$ python -q
>>> import numpy as np
>>> np.set_printoptions(precision=3, suppress=True, linewidth=140)
>>> feats = np.array([[-5, 7, 3, -9, -2],
...     [2, -2, 1, -1, -5],
...     [-16, 4, -4, 3, -21],
...     [0, -4, -6, 13, 9],
...     [-8, 4, 3, -9, -23],
...     [2, 6, 5, -11, 9],
...     [-22, 6, -5, 3, -29],
...     [6, 6, 11, -22, -2],
...     [-3, 1, -1, 1, -2],
...     [21, -11, 2, 4, 19]])
>>> M2 = np.array([[1, -2, -1], [-2, 2, -1], [3, -2, 2], [3, -2, -3], [-1, -3, 0]])
>>> np.einsum("ik,kj->ji", feats, M2)
array([[ -35,   11,   -6,   20,  -11,  -37,  -11,  -37,   -3,   42],
       [  42,    7,  105,  -49,  105,   -7,  147,   28,   14, -133],
       [  31,    5,   -5,  -47,   37,   35,   -3,   76,   -3,  -18]])
>>> np.linalg.matrix_rank(np.vstack([feats, M2.T]))
np.int64(5)
>>> np.vstack([feats, M2.T]).shape
(13, 5)
>>> np.einsum("ik,kj->ij", feats, M2)
array([[ -35,   42,   31],
       [  11,    7,    5],
       [  -6,  105,   -5],
       [  20,  -49,  -47],
       [ -11,  105,   37],
       [ -37,   -7,   35],
       [ -11,  147,   -3],
       [ -37,   28,   76],
       [  -3,   14,   -3],
       [  42, -133,  -18]])
>>> np.einsum("ij,ij->i", feats, feats)
array([ 168,   35,  738,  302,  699,  267, 1395,  681,   16,  943])
>>> f = np.array([1, 0])
>>> np.polyval(f, feats[2])
array([-16,   4,  -4,   3, -21])
>>> np.array([np.convolve(row, f, "same") for row in feats])
array([[ -5,   7,   3,  -9,  -2],
       [  2,  -2,   1,  -1,  -5],
       [-16,   4,  -4,   3, -21],
       [  0,  -4,  -6,  13,   9],
       [ -8,   4,   3,  -9, -23],
       [  2,   6,   5, -11,   9],
       [-22,   6,  -5,   3, -29],
       [  6,   6,  11, -22,  -2],
       [ -3,   1,  -1,   1,  -2],
       [ 21, -11,   2,   4,  19]])
>>> left, sv, VT = np.linalg.svd(feats)
>>> evecs = VT[:(sv > 1e-8).sum()]
>>> rng = np.random.default_rng(82818)
>>> x0 = feats[6] + 4 * feats[9] + rng.integers(2) * np.eye(5)[0]
>>> x0
array([ 62., -38.,   3.,  19.,  47.])
>>> np.linalg.matrix_rank(np.vstack([feats, x0]))
np.int64(3)
>>> np.allclose(evecs.T @ evecs @ x0, x0)
True
>>> left, sv, VT = np.linalg.svd(feats, full_matrices=False)
>>> sv.round(3) + 0
array([60.718, 36.462, 15.096,  0.   ,  0.   ])
>>> np.round(VT @ VT.T, 3) + 0
array([[1., 0., 0., 0., 0.],
       [0., 1., 0., 0., 0.],
       [0., 0., 1., 0., 0.],
       [0., 0., 0., 1., 0.],
       [0., 0., 0., 0., 1.]])
>>> np.round(sv / sv[0], 3) + 0
array([1.   , 0.601, 0.249, 0.   , 0.   ])
>>> d = np.linalg.norm(feats[:, None] - feats[None], axis=-1)
>>> (d + 1e9 * np.eye(10)).round(6).argmin(axis=1)
array([8, 8, 6, 8, 2, 0, 2, 5, 1, 3])
>>> np.flatnonzero(d[3] < d.mean() / 2)
array([3])
>>> d.shape
(10, 10)
>>> np.linalg.matrix_rank(d ** 2)
np.int64(5)
>>> np.linalg.norm(feats, axis=1)
array([12.961,  5.916, 27.166, 17.378, 26.439, 16.34 , 37.35 , 26.096,  4.   , 30.708])
>>> d.mean(axis=1).argmax()
np.int64(9)
>>> np.linalg.norm(feats - feats.mean(axis=0), axis=1)
array([ 9.248,  5.96 , 22.723, 22.863, 20.384, 17.57 , 32.642, 23.776,  5.13 , 36.24 ])
>>> E = np.array([[-3, 0, -5, 4, -1, 0, -9],
...     [0, -2, 0, 0, 0, 0, 0],
...     [2, 0, 4, -3, -8, 0, -8],
...     [1, 0, 1, 5, -4, 0, 1],
...     [-2, 0, 2, 3, 9, 0, 0],
...     [0, 7, 0, 0, 0, 9, 0],
...     [0, 0, -4, 9, 2, 0, 1]])
>>> T = np.stack([E, 4 * E, E[::-1]])
>>> T.sum(axis=0)
array([[-15,   0, -29,  29,  -3,   0, -44],
       [  0,  -3,   0,   0,   0,   9,   0],
       [  8,   0,  22, -12, -31,   0, -40],
       [  6,   0,   6,  30, -24,   0,   6],
       [ -8,   0,  14,  12,  37,   0,  -8],
       [  0,  33,   0,   0,   0,  45,   0],
       [ -3,   0, -25,  49,   9,   0,  -4]])
>>> T.shape
(3, 7, 7)
>>> W0 = np.loadtxt("arr.csv", delimiter=",")
>>> W0
array([[ 1., -1.,  1., -1., -1.,  1., -1.,  1.],
       [ 1., -1.,  1., -1.,  1., -1.,  1., -1.],
       [ 1., -1., -1.,  1., -1.,  1.,  1., -1.],
       [ 1.,  1., -1., -1., -1., -1.,  1.,  1.],
       [ 1.,  1., -1., -1.,  1.,  1., -1., -1.],
       [ 1.,  1.,  1.,  1., -1., -1., -1., -1.],
       [ 1., -1., -1.,  1.,  1., -1., -1.,  1.],
       [ 1.,  1.,  1.,  1.,  1.,  1.,  1.,  1.]])
>>> q, r_ = np.linalg.qr(W0)
>>> q
array([[-0.354, -0.354,  0.354, -0.354,  0.354,  0.354, -0.354,  0.354],
       [-0.354, -0.354,  0.354, -0.354, -0.354, -0.354,  0.354, -0.354],
       [-0.354, -0.354, -0.354,  0.354,  0.354,  0.354,  0.354, -0.354],
       [-0.354,  0.354, -0.354, -0.354,  0.354, -0.354,  0.354,  0.354],
       [-0.354,  0.354, -0.354, -0.354, -0.354,  0.354, -0.354, -0.354],
       [-0.354,  0.354,  0.354,  0.354,  0.354, -0.354, -0.354, -0.354],
       [-0.354, -0.354, -0.354,  0.354, -0.354, -0.354, -0.354,  0.354],
       [-0.354,  0.354,  0.354,  0.354, -0.354,  0.354,  0.354,  0.354]])
>>> round(abs(r_[0, 0]), 3), np.round(np.linalg.norm(W0[:, 0]), 3)
(np.float64(2.828), np.float64(2.828))
>>> q.shape, r_.shape
((8, 8), (8, 8))
>>> mat = np.load("x.npy")
>>> mat
array([[ 2.737,  2.879,  5.684,  0.217, -4.268],
       [ 6.334,  5.7  ,  4.278, -1.07 , -4.012],
       [ 6.665,  6.808,  5.797, -1.128, -4.755],
       [ 3.026,  2.577,  1.504, -0.507, -1.628],
       [ 3.798,  3.856,  0.093, -1.005, -0.634],
       [-0.202,  0.045,  0.06 , -0.033, -0.15 ],
       [ 6.515,  5.069,  2.885, -0.978, -3.074],
       [ 2.902,  2.864,  5.68 ,  0.062, -4.201],
       [ 3.972,  5.286,  2.954, -1.15 , -2.334],
       [ 4.572,  3.942,  4.277, -0.618, -3.617]])
>>> idx = rng.permutation(7)
>>> idx
array([5, 6, 3, 0, 4, 1, 2])
>>> M2 = E[idx][:, idx]
>>> np.round(np.linalg.det(M2), 3), round(np.linalg.det(E[idx]), 3)
(np.float64(-240084.0), np.float64(240084.0))
>>> np.allclose(M2, E)
False
>>> np.sort(np.abs(np.linalg.eigvals(M2)))
array([2.   , 4.183, 4.183, 9.   , 9.049, 9.178, 9.178])
>>> np.diag(M2)
array([ 9,  1,  5, -3,  9, -2,  4])
>>> x0 = np.array([-2, 3, 3, 5, 0])
>>> (mat @ x0).argmax()
np.int64(0)
>>> mat @ (2 * x0)
array([42.6  , 23.832, 37.69 ,  7.312, -1.548,  1.108, 11.884, 40.276, 22.052, 24.846])
>>> m1 = np.load("out13.npy")
>>> m1
array([[-0.853,  0.747, -0.595, -1.224, -0.941, -0.358,  0.842,  1.431, -0.683, -1.249, -0.262],
       [ 0.107, -0.533,  2.058, -0.077, -0.23 ,  1.016, -0.043,  1.613,  0.192,  0.452, -0.728],
       [ 1.067, -1.192, -0.655, -1.631,  0.331, -0.314,  0.914, -0.157, -0.292,  1.111, -0.981],
       [-0.32 ,  0.426,  0.549, -1.395, -0.755,  0.669, -1.181, -0.795, -1.37 ,  0.798,  0.955],
       [-0.427, -0.765, -0.097, -0.531, -1.165, -1.306, -0.751,  0.524,  1.693,  0.639,  0.875],
       [-1.493,  0.634,  0.992, -1.046,  0.959, -0.043,  0.884, -1.095,  1.14 ,  0.022, -0.294],
       [-0.533, -1.473, -0.373, -0.146, -1.006,  1.203, -0.495, -0.996,  0.419, -1.294, -0.915],
       [ 0.96 , -0.797,  1.268, -0.091, -0.404, -0.569,  1.24 , -0.616, -0.336, -1.16 ,  1.402],
       [-1.387, -1.071,  0.56 ,  0.714,  0.172, -1.549, -0.233, -0.167, -1.425,  0.235, -0.713],
       [ 0.96 ,  1.272,  0.696,  0.197, -1.425, -0.918, -0.153, -0.862,  0.192,  0.035, -1.503],
       [ 0.747, -0.007,  0.375, -0.967,  1.368, -0.757, -1.689,  0.278,  0.109, -1.37 , -0.322]])
>>> T = np.stack([m1, 3 * m1, m1[::-1]])
>>> np.linalg.matrix_rank(T)
array([11, 11, 11])
>>> np.linalg.matrix_rank(T.reshape(3, -1))
np.int64(2)
>>> (T @ m1.T).shape
(3, 11, 11)
>>> np.linalg.norm(T, axis=(1, 2))
array([ 9.95, 29.85,  9.95])
>>> np.einsum("bij,cij->bc", T, T)
array([[ 99., 297.,   9.],
       [297., 891.,  27.],
       [  9.,  27.,  99.]])
